$ ipython --no-banner

In [1]: import numpy as np

In [2]: import numpy.linalg as la

In [3]: np.set_printoptions(precision=1, suppress=True, linewidth=200)

In [4]: m1 = np.array([[0, -1, -1, 1, -1, -1],
   ...:     [-1, -2, -2, 0, -2, -2],
   ...:     [0, -1, -1, 1, -1, -1],
   ...:     [-3, -4, -4, -2, -4, -4],
   ...:     [6, 5, 5, 7, 5, 5]])

In [5]: # columns 1 and 2 are equal

In [6]: def softmax(z):
   ...:     e = np.exp(z - z.max(axis=-1, keepdims=True))
   ...:     return e / e.sum(axis=-1, keepdims=True)
   ...: 

In [7]: print(np.round(softmax(10 * m1[2]), 1) + 0)
[0. 0. 0. 1. 0. 0.]

In [8]: print(softmax(m1[2]))
[0.2 0.1 0.1 0.5 0.1 0.1]

In [9]: print(softmax(m1[2] + 3))
[0.2 0.1 0.1 0.5 0.1 0.1]

In [10]: att = m1 @ m1.T / np.sqrt(6)

In [11]: print(np.round(softmax(att + np.triu(np.full(att.shape, -np.inf), 1)), 1) + 0)
[[1.  0.  0.  0.  0. ]
 [0.  1.  0.  0.  0. ]
 [0.2 0.6 0.2 0.  0. ]
 [0.  0.  0.  1.  0. ]
 [0.  0.  0.  0.  1. ]]

In [12]: print(softmax(att).round(6).argmax(axis=1))
[3 3 3 3 4]

In [13]: print(np.round(softmax(att), 1) + 0)
[[0.  0.1 0.  0.9 0. ]
 [0.  0.  0.  1.  0. ]
 [0.  0.1 0.  0.9 0. ]
 [0.  0.  0.  1.  0. ]
 [0.  0.  0.  0.  1. ]]

In [14]: print(la.cond(m1) > 100)
True

In [15]: print(np.argsort(-la.norm(m1, axis=0).round(6), kind="stable")[:3])
[3 1 2]

In [16]: print(round(la.norm(m1, 2) / la.norm(m1), 1))
1.0

In [17]: data = np.load("layer2.npy")

In [18]: print(data)
[[-2. -1.  0.  0.  0.  0.]
 [-1.  1. -1.  0.  0.  0.]
 [ 0. -1.  0. -1.  0.  0.]
 [ 0.  0. -1.  2. -1.  0.]
 [ 0.  0.  0. -1.  1. -1.]
 [ 0.  0.  0.  0. -1.  0.]]

In [19]: B = la.inv(data)

In [20]: print((np.abs(B) > 1e-9).astype(int))
[[1 1 1 1 0 1]
 [1 1 1 1 0 1]
 [1 1 1 1 0 1]
 [1 1 1 1 0 1]
 [0 0 0 0 0 1]
 [1 1 1 1 1 1]]

In [21]: print(np.allclose(B, data.T))
False

In [22]: print(la.det(data) * B)
[[ 3.  1. -2. -1.  0.  1.]
 [ 1. -2.  4.  2. -0. -2.]
 [-2.  4.  6.  3.  0. -3.]
 [-1.  2.  3. -2.  0.  2.]
 [ 0.  0.  0.  0.  0.  7.]
 [ 1. -2. -3.  2.  7.  5.]]

In [23]: print(np.round(data @ B, 1) + 0)
[[1. 0. 0. 0. 0. 0.]
 [0. 1. 0. 0. 0. 0.]
 [0. 0. 1. 0. 0. 0.]
 [0. 0. 0. 1. 0. 0.]
 [0. 0. 0. 0. 1. 0.]
 [0. 0. 0. 0. 0. 1.]]

In [24]: print(B)
[[-0.4 -0.1  0.3  0.1 -0.  -0.1]
 [-0.1  0.3 -0.6 -0.3  0.   0.3]
 [ 0.3 -0.6 -0.9 -0.4 -0.   0.4]
 [ 0.1 -0.3 -0.4  0.3 -0.  -0.3]
 [-0.  -0.  -0.  -0.  -0.  -1. ]
 [-0.1  0.3  0.4 -0.3 -1.  -0.7]]

In [25]: M = np.loadtxt("x.csv", delimiter=",")

In [26]: print(M)
[[  0.1   0.4   2.9   3.2   0.3 -12. ]
 [ -2.9   0.    0.8   4.6   0.8   3.5]
 [  3.4  -0.1  -0.9 -17.1   0.7   1.4]
 [ -2.6  -0.4   1.2  -2.4  -0.5   0.9]
 [  3.2   0.3   3.5   8.6   1.1  -6.2]
 [ -1.4  -0.2   1.1  -2.1  -0.3   4. ]
 [  1.1   0.1  -0.8   3.    0.4   2.8]
 [  0.2  -0.3  -0.5  -6.9   1.1  -7.5]
 [  2.1  -0.4  -0.9  -6.6   0.8  -5.9]
 [  0.3  -0.3  -1.4   4.8  -1.3   3. ]
 [ -3.2   0.   -1.2  -2.    0.8  -4.8]
 [ -1.6   0.1   1.2  -9.    0.6  -2.4]
 [ -1.8   0.    0.7  -4.    0.5   5.1]
 [ -4.3   0.    0.9  12.9  -0.5   8.6]
 [  0.7   0.    0.6   1.3  -0.6   0.1]
 [ -3.2   0.    1.1 -17.5   0.5   2.7]
 [  1.9   0.3   1.2  -9.9   0.   -4.5]
 [ -2.4  -0.3  -0.9  -0.7   1.3  -4.4]
 [  0.8   0.5  -1.3 -10.4   0.    6.3]
 [ -1.3   0.1  -0.9 -29.2  -0.2  -4.2]
 [  3.6  -0.3   0.4  -0.9   0.6  -0.7]
 [  2.6  -0.1   0.2   6.5   0.   -2.6]
 [  1.4  -0.2   1.3  -5.7   1.    0.1]
 [ -1.2  -0.5  -1.5  -9.5   0.9   3.8]
 [ -3.7   0.1   1.2  -4.   -0.9  -5.8]
 [  0.5   0.2   2.9   5.9   0.8  -2.6]
 [  1.1  -0.7   1.5  10.6  -0.1  -4.5]]

In [27]: vec = np.array([-1, 1, -1, 2, -2, -2])

In [28]: target = M @ vec

In [29]: print(np.round(la.pinv(M) @ M, 1) + 0)
[[1. 0. 0. 0. 0. 0.]
 [0. 1. 0. 0. 0. 0.]
 [0. 0. 1. 0. 0. 0.]
 [0. 0. 0. 1. 0. 0.]
 [0. 0. 0. 0. 1. 0.]
 [0. 0. 0. 0. 0. 1.]]

In [30]: print(la.solve(M.T @ M, M.T @ target))
[-1.  1. -1.  2. -2. -2.]

In [31]: rng = np.random.default_rng(8927)

In [32]: target = target + 0.3 * rng.normal(size=27)

In [33]: print(target)
[ 27.1   3.1 -41.2  -4.4  21.3 -11.3  -0.6  -1.6  -4.7   7.    8.6 -13.9 -17.7  13.2   2.2 -38.8 -14.3   7.9 -32.7 -46.9  -5.7  15.  -16.5 -26.1   7.4  12.3  27.2]

In [34]: coef, *_ = la.lstsq(M, target)

In [35]: print(round(la.norm(target - M @ coef), 1))
1.2
